$ python -q
>>> import numpy as np
>>> import numpy.linalg as la
>>> np.set_printoptions(suppress=True, linewidth=160)
>>> M = np.array([[-1.5, 0.0, 0.0, 1.5],
...     [1.1, 1.5, 0.2, 1.0],
...     [-0.7, -0.7, 0.5, 1.0],
...     [-0.7, 0.8, -0.2, 1.4]])
>>> M[:, 1] *= 20
>>> print(M)
[[ -1.5   0.    0.    1.5]
 [  1.1  30.    0.2   1. ]
 [ -0.7 -14.    0.5   1. ]
 [ -0.7  16.   -0.2   1.4]]
>>> B = np.array([[1, 0, 1], [2, 3, 2], [2, 1, 1], [0, 1, 0]])
>>> print(np.round(np.einsum("ik,kj->ji", M, B), 2))
[[ -1.5  61.5 -27.7  30.9]
 [  1.5  91.2 -40.5  49.2]
 [ -1.5  61.3 -28.2  31.1]]
>>> print(np.round(np.einsum("ij,ij->i", M, M), 2))
[  4.5  902.25 197.74 258.49]
>>> print(la.matrix_rank(M @ B))
3
>>> print(np.round(np.einsum("ij->j", M), 2))
[-1.8 32.   0.5  4.9]
>>> print((M + M.T) / 2)
[[-1.5   0.55 -0.35  0.4 ]
 [ 0.55 30.   -6.9   8.5 ]
 [-0.35 -6.9   0.5   0.4 ]
 [ 0.4   8.5   0.4   1.4 ]]
>>> print(round(np.abs(la.eigvals(M)).max(), 2))
30.49
>>> print((M - M.T) / 2)
[[ 0.   -0.55  0.35  1.1 ]
 [ 0.55  0.    7.1  -7.5 ]
 [-0.35 -7.1   0.    0.6 ]
 [-1.1   7.5  -0.6   0.  ]]
>>> print(np.trace(M))
30.4
>>> print(np.round(np.sort(np.abs(la.eigvals(M))), 2))
[ 0.29  0.86  0.86 30.49]
>>> X = np.loadtxt("dump.csv", delimiter=",")
>>> print(X.round(2))
[[ 0.   -0.31  2.6   0.09  0.87  0.12  4.17]
 [ 1.38 -1.99  1.65  3.67 -0.01 -1.21 -1.22]
 [ 0.   -0.62 -0.76 -1.15  3.34 -3.4  -0.15]
 [-1.66 -3.09 -0.61  0.03  2.11  2.78 -0.37]
 [-0.28 -3.24 -0.28 -1.85 -2.86 -1.56  0.61]
 [-3.32  0.59  3.08 -0.65 -0.22 -0.71 -1.79]
 [ 3.04 -0.44  2.24 -2.53  0.66  1.15 -1.55]]
>>> x0 = np.array([1, 0, 3, 1, 2, 0, 1])
>>> a = np.maximum(X @ x0, 0)
>>> print(np.round(np.maximum(X @ x0, 0) - np.maximum(-X @ x0, 0), 2))
[13.78  8.77  3.1   0.38 -8.06  3.03  7.02]
>>> r0, g = X[0], X[1]
>>> print(round(r0 @ g, 2))
0.0
>>> p = (r0 @ g) / (r0 @ r0) * r0
>>> print(np.round(g - p, 2))
[ 1.38 -1.99  1.65  3.67 -0.01 -1.21 -1.22]
>>> print(p.round(2) + 0)
[0. 0. 0. 0. 0. 0. 0.]
>>> print(np.round(la.norm(r0 + g) ** 2 + la.norm(r0 - g) ** 2, 2))
100.0
>>> x0 = np.array([1, -3, 3, -1, 3, 3, 3])
>>> y = X @ x0
>>> print(y.round(2))
[24.1   1.32  0.11 19.32 -0.96 -3.38 14.38]
>>> print(np.round(la.solve(X, 3 * y), 2))
[ 3. -9.  9. -3.  9.  9.  9.]
>>> print(np.round(la.solve(X, y + X[:, 6]), 2))
[ 1. -3.  3. -1.  3.  3.  4.]
>>> print(np.round(la.solve(X.T, X[6]), 2) + 0)
[0. 0. 0. 0. 0. 0. 1.]
>>> rng = np.random.default_rng(66485)
>>> z = rng.permutation(7)
>>> B = X[:, z] * rng.choice([-1, 1], 7)
>>> print(B.round(2))
[[ 4.17  0.   -0.12 -2.6   0.09 -0.31  0.87]
 [-1.22  1.38  1.21 -1.65  3.67 -1.99 -0.01]
 [-0.15  0.    3.4   0.76 -1.15 -0.62  3.34]
 [-0.37 -1.66 -2.78  0.61  0.03 -3.09  2.11]
 [ 0.61 -0.28  1.56  0.28 -1.85 -3.24 -2.86]
 [-1.79 -3.32  0.71 -3.08 -0.65  0.59 -0.22]
 [-1.55  3.04 -1.15 -2.24 -2.53 -0.44  0.66]]
>>> left, _, vt = la.svd(X.T @ B)
>>> print(np.round(left @ vt, 2) + 0)
[[ 0.  1.  0.  0.  0.  0.  0.]
 [ 0.  0.  0.  0.  0.  1.  0.]
 [ 0.  0.  0. -1.  0.  0.  0.]
 [ 0.  0.  0.  0.  1.  0.  0.]
 [ 0.  0.  0.  0.  0.  0.  1.]
 [ 0.  0. -1.  0.  0.  0.  0.]
 [ 1.  0.  0.  0.  0.  0.  0.]]
>>> print(z)
[6 0 5 2 3 1 4]
>>> m1 = np.load("case2.npy")
>>> print(m1)
[[ 1 -1  1 -1]
 [ 1  0  0  0]
 [ 1  1  1  1]]
>>> # columns 1 and 3 are equal
>>> B = m1 / np.sqrt((m1 ** 2).mean(axis=1, keepdims=True))
>>> print(np.round(la.norm(B, axis=1), 2))
[2. 2. 2.]
>>> print(m1 - m1.mean(axis=1, keepdims=True))
[[ 1.   -1.    1.   -1.  ]
 [ 0.75 -0.25 -0.25 -0.25]
 [ 0.    0.    0.    0.  ]]
>>> B = m1 + rng.integers(-2, 3, (3, 2)) @ rng.integers(-2, 3, (2, 4))
>>> print(B)
[[ 1 -1  1 -1]
 [ 1 -5  2  0]
 [ 6  1  5 -4]]
>>> print(B - m1)
[[ 0  0  0  0]
 [ 0 -5  2  0]
 [ 5  0  4 -5]]
>>> print(np.abs(B - m1).sum(axis=1))
[ 0  7 14]
>>> A = np.array([[3, 1, 1, 3, 0, 0, 3],
...     [0, 1, 1, 1, 1, 1, 0],
...     [0, 0, 0, 0, 2, 1, 0],
...     [0, 0, 0, 0, 3, 0, 0],
...     [0, 0, 0, 0, 2, 1, 3],
...     [0, 0, 0, 0, 0, 0, 2],
...     [0, 0, 0, 0, 0, 0, 3]])
>>> left, sigma, vt = la.svd(A)
>>> print(sigma.round(2) + 0)
[6.5  4.34 3.34 1.51 0.74 0.   0.  ]
>>> B = left[:, :5] @ np.diag(sigma[:5]) @ vt[:5]
>>> print(la.matrix_rank(A, rtol=0.05))
5
>>> feats = np.load("m.npy")
>>> print(feats)
[[ 0  0  1  3 -1  3  2]
 [ 0  0  0 -2  3  2  3]
 [ 0  0  0 -3  3 -1 -2]
 [ 0  0  0  0 -1  0  1]
 [ 0  0  0  0  0  1  0]
 [ 0  0  0  0  0  0 -2]
 [ 0  0  0  0  0  0  0]]
>>> # null space of dimension 2
>>> B = feats + rng.integers(-2, 3, (7, 5)) @ rng.integers(-2, 3, (5, 7))
>>> print(B)
[[-3  1 -5  4 -4  3  3]
 [-2  0 -1 -5  7  4 -1]
 [10  5  9 -7  1 -6 -2]
 [-3  2 -8 -8  1  3  0]
 [11  7  9 -3 -5 -5  3]
 [ 3  2  5  3 -2 -3 -3]
 [ 5  6  3 -4 -2 -3 -1]]
>>> print(la.matrix_rank(B - feats, tol=1e-8))
5
>>> print(B - feats)
[[-3  1 -6  1 -3  0  1]
 [-2  0 -1 -3  4  2 -4]
 [10  5  9 -4 -2 -5  0]
 [-3  2 -8 -8  2  3 -1]
 [11  7  9 -3 -5 -6  3]
 [ 3  2  5  3 -2 -3 -1]
 [ 5  6  3 -4 -2 -3 -1]]
>>> print(np.abs(B - feats).sum(axis=1))
[15 16 35 27 44 19 24]
>>> print(np.round(la.svd(B - feats, compute_uv=False), 2) + 0)
[27.42 12.97  8.17  4.05  0.93  0.    0.  ]
